In [1]: import numpy as np

In [2]: from numpy import linalg as LA

In [3]: np.set_printoptions(precision=1, suppress=True, linewidth=160, floatmode="fixed")

In [4]: rd = lambda a: np.round(a, 1) + 0

In [5]: m1 = np.array([[11.9, -12.9, -9.6],
   ...:     [3.4, -19.5, -2.7],
   ...:     [13.1, 15.1, 0.5],
   ...:     [-12.4, 7.7, 13.7],
   ...:     [1.4, 13.5, 14.6],
   ...:     [5.8, 1.3, -19.1],
   ...:     [-10.4, -15.1, -7.9],
   ...:     [-14.1, -1.9, -14.0],
   ...:     [-11.5, 15.9, 3.9],
   ...:     [15.8, -0.1, 12.2],
   ...:     [9.7, -10.6, -14.0],
   ...:     [16.1, 9.9, -6.4],
   ...:     [16.4, 4.7, -10.5],
   ...:     [-4.1, 16.1, 11.1],
   ...:     [7.4, 12.2, -14.0]])

In [6]: m1
Out[6]: 
array([[ 11.9, -12.9,  -9.6],
       [  3.4, -19.5,  -2.7],
       [ 13.1,  15.1,   0.5],
       [-12.4,   7.7,  13.7],
       [  1.4,  13.5,  14.6],
       [  5.8,   1.3, -19.1],
       [-10.4, -15.1,  -7.9],
       [-14.1,  -1.9, -14.0],
       [-11.5,  15.9,   3.9],
       [ 15.8,  -0.1,  12.2],
       [  9.7, -10.6, -14.0],
       [ 16.1,   9.9,  -6.4],
       [ 16.4,   4.7, -10.5],
       [ -4.1,  16.1,  11.1],
       [  7.4,  12.2, -14.0]])

In [7]: rng = np.random.default_rng(5406)

In [8]: A2 = m1 + rng.integers(-2, 3, (15, 2)) @ rng.integers(-2, 3, (2, 3))

In [9]: rd(A2)
Out[9]: 
array([[ 17.9, -16.9,  -9.6],
       [  5.4, -23.5,   1.3],
       [ 13.1,  15.1,   0.5],
       [ -7.4,   5.7,  11.7],
       [ -2.6,  17.5,  12.6],
       [  9.8,  -2.7, -17.1],
       [ -6.4, -15.1, -11.9],
       [-10.1,  -5.9, -12.0],
       [-13.5,  15.9,   5.9],
       [ 15.8,   3.9,   6.2],
       [  9.7, -10.6, -14.0],
       [ 18.1,   9.9,  -8.4],
       [ 19.4,   2.7, -10.5],
       [ -4.1,  12.1,  17.1],
       [ 10.4,  14.2, -20.0]])

In [10]: LA.matrix_rank(A2 - m1, tol=1e-8)
Out[10]: np.int64(2)

In [11]: rd(np.abs(A2 - m1).sum(axis=1))
Out[11]: array([10.0, 10.0,  0.0,  9.0, 10.0, 10.0,  8.0, 10.0,  4.0, 10.0,  0.0,  4.0,  5.0, 10.0, 11.0])

In [12]: Xs = (m1 - m1.mean(axis=0)) / m1.std(axis=0)

In [13]: np.argwhere(np.abs(Xs) > 2)
Out[13]: array([], shape=(0, 2), dtype=int64)

In [14]: rd(Xs.std(axis=0))
Out[14]: array([1.0, 1.0, 1.0])

In [15]: b = LA.lstsq(np.delete(Xs, 1, axis=1), Xs[:, 1])[0]

In [16]: rd(1 - np.var(Xs[:, 1] - np.delete(Xs, 1, axis=1) @ b))
Out[16]: np.float64(0.2)

In [17]: np.abs(b).argmax()
Out[17]: np.int64(1)

In [18]: idx = m1[:, 2] > np.median(m1[:, 2])

In [19]: u = m1[idx].mean(axis=0) - m1[~idx].mean(axis=0)

In [20]: idx.astype(int)
Out[20]: array([0, 1, 1, 1, 1, 0, 0, 0, 1, 1, 0, 0, 0, 1, 0])

In [21]: print(np.argsort(-np.abs(u).round(6), kind="stable"))
[2 1 0]

In [22]: rd((((m1 - m1.mean(axis=0)) @ u > 0) == idx).mean())
Out[22]: np.float64(0.9)

In [23]: E = np.loadtxt("m.csv", delimiter=",")

In [24]: rd(E)
Out[24]: 
array([[ 8.2,  0.3,  1.8,  0.4],
       [-0.8,  0.2,  9.4,  2.1],
       [ 0.4, -8.6,  0.3, -1.3],
       [-0.4,  0.0, -2.3,  7.3]])

In [25]: idx = rng.permutation(4)

In [26]: A2 = E[:, idx] * rng.choice([-1, 1], 4)

In [27]: rd(A2)
Out[27]: 
array([[-8.2, -0.3, -1.8, -0.4],
       [ 0.8, -0.2, -9.4, -2.1],
       [-0.4,  8.6, -0.3,  1.3],
       [ 0.4,  0.0,  2.3, -7.3]])

In [28]: U, _, Vh = LA.svd(E.T @ A2)

In [29]: rd(U @ Vh)
Out[29]: 
array([[-1.0,  0.0,  0.0,  0.0],
       [ 0.0, -1.0,  0.0,  0.0],
       [ 0.0,  0.0, -1.0,  0.0],
       [ 0.0,  0.0,  0.0, -1.0]])

In [30]: Q, V = LA.qr(E[:, :3])[0], LA.qr(E[:, 3:])[0]

In [31]: s = LA.svd(Q.T @ V, compute_uv=False)

In [32]: rd(LA.norm(Q @ Q.T - V @ V.T, 2))
Out[32]: np.float64(1.0)

In [33]: rd(s)
Out[33]: array([0.2])

In [34]: arr = np.loadtxt("case17.csv", delimiter=",")

In [35]: rd(arr)
Out[35]: 
array([[ 0.5, -0.9],
       [ 0.9,  0.5]])

In [36]: A2 = LA.inv(arr)

In [37]: rd(arr @ A2)
Out[37]: 
array([[1.0, 0.0],
       [0.0, 1.0]])

In [38]: np.allclose(A2, arr.T)
Out[38]: True

In [39]: rd(LA.inv(A2))
Out[39]: 
array([[ 0.5, -0.9],
       [ 0.9,  0.5]])

In [40]: rd(LA.det(arr) * A2)
Out[40]: 
array([[ 0.5,  0.9],
       [-0.9,  0.5]])

In [41]: (np.abs(A2) > 1e-9).astype(int)
Out[41]: 
array([[1, 1],
       [1, 1]])

In [42]: K = np.load("layer5.npy")

In [43]: K
Out[43]: 
array([[ 0.0,  0.0,  0.0,  0.0,  0.0],
       [ 0.0,  0.0,  1.0, -3.0,  0.0],
       [ 0.0,  1.0, -2.0,  0.0, -2.0],
       [ 0.0,  1.0,  3.0,  0.0,  1.0],
       [ 0.0, -3.0, -3.0,  2.0, -1.0]])

In [44]: proj = np.triu(np.array([[2, 0, 3, 1, 3],
    ...:     [2, -3, 2, -3, 0],
    ...:     [0, -1, 2, 0, 0],
    ...:     [2, 3, 2, -2, -1],
    ...:     [-3, -3, -3, -2, -2]]), 1) + np.eye(5)

In [45]: A2 = proj @ K @ LA.inv(proj)

In [46]: print(rd(np.poly(A2)))
[ 1.0  3.0 -4.0 10.0 30.0  0.0]

In [47]: rd(LA.det(A2))
Out[47]: np.float64(0.0)

In [48]: proj @ K - K @ proj
Out[48]: 
array([[  0.0,  -5.0, -12.0,   6.0,  -8.0],
       [  0.0,  -1.0, -13.0,   0.0, -10.0],
       [  0.0,   0.0,  -2.0,   3.0,   0.0],
       [  0.0,   3.0,   1.0,   1.0,   1.0],
       [  0.0,   0.0,   6.0,  -9.0,   2.0]])

In [49]: A2 = np.array([[3, 1, 1], [3, 0, 3], [2, 3, 3]])

In [50]: cent = np.array([[2, 3, 2], [2, 2, 5], [2, 5, 3]])

In [51]: M = np.block([[A2, np.zeros((3, 3))], [np.zeros((3, 3)), cent]])

In [52]: M
Out[52]: 
array([[3.0, 1.0, 1.0, 0.0, 0.0, 0.0],
       [3.0, 0.0, 3.0, 0.0, 0.0, 0.0],
       [2.0, 3.0, 3.0, 0.0, 0.0, 0.0],
       [0.0, 0.0, 0.0, 2.0, 3.0, 2.0],
       [0.0, 0.0, 0.0, 2.0, 2.0, 5.0],
       [0.0, 0.0, 0.0, 2.0, 5.0, 3.0]])

In [53]: x = np.array([1, 2, 1, 1, 0, 1])

In [54]: np.sign((M @ x).round(6))
Out[54]: array([1.0, 1.0, 1.0, 1.0, 1.0, 1.0])

In [55]: M @ x
Out[55]: array([ 6.0,  6.0, 11.0,  4.0,  7.0,  5.0])

In [56]: M @ np.ones(6)
Out[56]: array([ 5.0,  6.0,  8.0,  7.0,  9.0, 10.0])

In [57]: M @ (2 * x)
Out[57]: array([12.0, 12.0, 22.0,  8.0, 14.0, 10.0])

In [58]: A2 = M / np.sqrt((M ** 2).mean(axis=1, keepdims=True))

In [59]: print(rd(M - M.mean(axis=1, keepdims=True)))
[[ 2.2  0.2  0.2 -0.8 -0.8 -0.8]
 [ 2.0 -1.0  2.0 -1.0 -1.0 -1.0]
 [ 0.7  1.7  1.7 -1.3 -1.3 -1.3]
 [-1.2 -1.2 -1.2  0.8  1.8  0.8]
 [-1.5 -1.5 -1.5  0.5  0.5  3.5]
 [-1.7 -1.7 -1.7  0.3  3.3  1.3]]

In [60]: LA.matrix_rank(A2) == LA.matrix_rank(M)
Out[60]: np.True_

In [61]: rd(LA.norm(A2, axis=1))
Out[61]: array([2.4, 2.4, 2.4, 2.4, 2.4, 2.4])

In [62]: w1 = np.array([[3, 0], [1, 1], [1, 3], [0, 0], [3, 0], [2, 1]])

In [63]: b = np.array([-2, 3])

In [64]: H = np.maximum(M @ w1 + b, 0)

In [65]: (H > 0).mean(axis=0)
Out[65]: array([1.0, 1.0])

In [66]: H
Out[66]: 
array([[ 9.0,  7.0],
       [10.0, 12.0],
       [10.0, 15.0],
       [11.0,  5.0],
       [14.0,  8.0],
       [19.0,  6.0]])

In [67]: (H > 0).astype(int)
Out[67]: 
array([[1, 1],
       [1, 1],
       [1, 1],
       [1, 1],
       [1, 1],
       [1, 1]])

In [68]: cent = np.array([[7, 1, 0], [2, 0, 2]])

In [69]: (H @ cent).round(6).argmax(axis=1)
Out[69]: array([0, 0, 0, 0, 0, 0])

In [70]: H @ cent
Out[70]: 
array([[ 77.0,   9.0,  14.0],
       [ 94.0,  10.0,  24.0],
       [100.0,  10.0,  30.0],
       [ 87.0,  11.0,  10.0],
       [114.0,  14.0,  16.0],
       [145.0,  19.0,  12.0]])

In [71]: A2 = M[0, 0] * M[1:] - np.outer(M[1:, 0], M[0])

In [72]: A2
Out[72]: 
array([[ 0.0, -3.0,  6.0,  0.0,  0.0,  0.0],
       [ 0.0,  7.0,  7.0,  0.0,  0.0,  0.0],
       [ 0.0,  0.0,  0.0,  6.0,  9.0,  6.0],
       [ 0.0,  0.0,  0.0,  6.0,  6.0, 15.0],
       [ 0.0,  0.0,  0.0,  6.0, 15.0,  9.0]])

In [73]: print(rd(M[:, 0] / M[0, 0]))
[1.0 1.0 0.7 0.0 0.0 0.0]

In [74]: print(np.flatnonzero(~A2.round(6).any(axis=1)))
[]

In [75]: print(LA.matrix_rank(A2), LA.matrix_rank(M))
5 6

In [76]: W0 = np.load("arr.npy")

In [77]: W0
Out[77]: 
array([[-1.1, -0.7, -0.1,  1.0],
       [-1.4,  1.4,  0.3, 18.0],
       [ 0.9, -0.7, -0.6,  1.0],
       [-1.8,  0.4, -0.3, -2.0]])

In [78]: def softmax(z):
    ...:     e = np.exp(z - z.max(axis=-1, keepdims=True))
    ...:     return e / e.sum(axis=-1, keepdims=True)
    ...: 

In [79]: rd(softmax(W0[2]))
Out[79]: array([0.4, 0.1, 0.1, 0.4])

In [80]: rd(softmax(W0[2] + -1))
Out[80]: array([0.4, 0.1, 0.1, 0.4])

In [81]: scores = W0 @ W0.T / np.sqrt(4)

In [82]: softmax(scores).round(6).argmax(axis=1)
Out[82]: array([1, 1, 1, 3])

In [83]: G = W0.T @ W0

In [84]: np.allclose(G, G.T)
Out[84]: True

In [85]: print(LA.matrix_rank(G))
4

In [86]: rd(G)
Out[86]: 
array([[  7.2,  -2.5,  -0.3, -21.8],
       [ -2.5,   3.1,   0.8,  23.0],
       [ -0.3,   0.8,   0.5,   5.3],
       [-21.8,  23.0,   5.3, 330.0]])

In [87]: rd(np.trace(G)), rd((W0 ** 2).sum())
Out[87]: (np.float64(340.9), np.float64(340.9))

In [88]: rd(LA.svd(W0, compute_uv=False) ** 2)
Out[88]: array([333.2,   6.0,   1.4,   0.3])

In [89]: u, g = W0[1], W0[3]

In [90]: print(rd(u @ u))
328.0

In [91]: p = (u @ g) / (u @ u) * u

In [92]: rd(np.outer(u, g))
Out[92]: 
array([[  2.5,  -0.6,   0.4,   2.8],
       [ -2.5,   0.6,  -0.4,  -2.8],
       [ -0.5,   0.1,  -0.1,  -0.6],
       [-32.4,   7.2,  -5.4, -36.0]])

In [93]: print(rd((g - p) @ u))
0.0

In [94]: print(rd(LA.det(W0.T)))
-28.6

In [95]: print(rd(np.einsum("ii->", W0)))
-2.3

In [96]: w1 = np.array([[3, 2, 1, 1], [3, 2, 1, 2], [2, 0, 0, 0], [1, 0, 2, 3]])

In [97]: b = np.array([-2, 0, -1, -1])

In [98]: H = np.maximum(W0 @ w1 + b, 0)

In [99]: (H > 0).astype(int)
Out[99]: 
array([[0, 0, 0, 0],
       [1, 0, 1, 1],
       [0, 1, 1, 1],
       [0, 0, 0, 0]])

In [100]: rd(H)
Out[100]: 
array([[ 0.0,  0.0,  0.0,  0.0],
       [16.6,  0.0, 35.0, 54.4],
       [ 0.0,  0.4,  1.2,  1.5],
       [ 0.0,  0.0,  0.0,  0.0]])

In [101]: cent = np.array([[4, 0], [-6, 5], [2, 5], [-3, 6]])

In [102]: (H @ cent).round(6).argmax(axis=1)
Out[102]: array([0, 1, 1, 0])

In [103]: feats = np.load("out1.npy")

In [104]: feats
Out[104]: 
array([[ -0.1,   0.3,  -3.3],
       [  2.1,   9.9,   0.5],
       [  1.0,   3.6,  -1.6],
       [ -2.7,  -3.0,  -2.5],
       [  9.5,   1.5,   7.8],
       [ -0.7,  -4.2,  -2.8],
       [ -0.4,  -8.0,   1.8],
       [ -0.6,  -4.5,  -1.1],
       [  0.5,  -2.2,   1.0],
       [-11.1,  -2.8,   2.0],
       [  1.8,  -5.4,  -4.3],
       [  2.8,  -5.7,   1.0],
       [  3.2,  -0.5,   0.3],
       [  2.4,  -7.3,  -6.9],
       [  2.8,   8.2,   1.4],
       [  0.9,  -0.1,   1.4],
       [ -3.0,   8.3,  -4.5],
       [ -3.5,  -4.7,   2.3],
       [  5.9,  -2.1,  -2.8],
       [ -2.5,   2.1,  -4.2]])

In [105]: Xs = feats - feats.mean(axis=0)

In [106]: U, s, Vh = LA.svd(Xs, full_matrices=False)

In [107]: print(np.abs(U[:, 0]).argmax())
1

In [108]: A2 = feats + rng.integers(-2, 3, (20, 2)) @ rng.integers(-2, 3, (2, 3))

In [109]: rd(A2)
Out[109]: 
array([[  1.9,  -4.7,   0.7],
       [  0.1,  14.9,  -3.5],
       [  1.0,  -2.4,   2.4],
       [  3.3,  -6.0,   1.5],
       [  9.5,   7.5,   3.8],
       [ -0.7,  -7.2,  -0.8],
       [ -0.4, -14.0,   5.8],
       [  3.4,  -2.5,  -1.1],
       [ -7.5,  -0.2,  -3.0],
       [ -5.1,  -2.8,   4.0],
       [ -4.2,  -5.4,  -6.3],
       [  2.8,   0.3,  -3.0],
       [  5.2,   0.5,   0.3],
       [  2.4,  -7.3,  -6.9],
       [  0.8,   7.2,   1.4],
       [  0.9,  -0.1,   1.4],
       [ -3.0,   2.3,  -0.5],
       [ -5.5,  -2.7,   0.3],
       [  5.9,  -8.1,   1.2],
       [ -8.5,   2.1,  -6.2]])

In [110]: LA.matrix_rank(A2 - feats, tol=1e-8)
Out[110]: np.int64(2)

In [111]: np.abs(A2 - feats).sum(axis=1)
Out[111]: array([11.0, 11.0, 10.0, 13.0, 10.0,  5.0, 10.0,  6.0, 14.0,  8.0,  8.0, 10.0,  3.0,  0.0,  3.0,  0.0, 10.0,  6.0, 10.0,  8.0])

In [112]: print(A2 - feats)
[[ 2.0 -5.0  4.0]
 [-2.0  5.0 -4.0]
 [ 0.0 -6.0  4.0]
 [ 6.0 -3.0  4.0]
 [ 0.0  6.0 -4.0]
 [ 0.0 -3.0  2.0]
 [ 0.0 -6.0  4.0]
 [ 4.0  2.0  0.0]
 [-8.0  2.0 -4.0]
 [ 6.0  0.0  2.0]
 [-6.0  0.0 -2.0]
 [ 0.0  6.0 -4.0]
 [ 2.0  1.0  0.0]
 [ 0.0  0.0  0.0]
 [-2.0 -1.0  0.0]
 [ 0.0  0.0  0.0]
 [ 0.0 -6.0  4.0]
 [-2.0  2.0 -2.0]
 [ 0.0 -6.0  4.0]
 [-6.0  0.0 -2.0]]
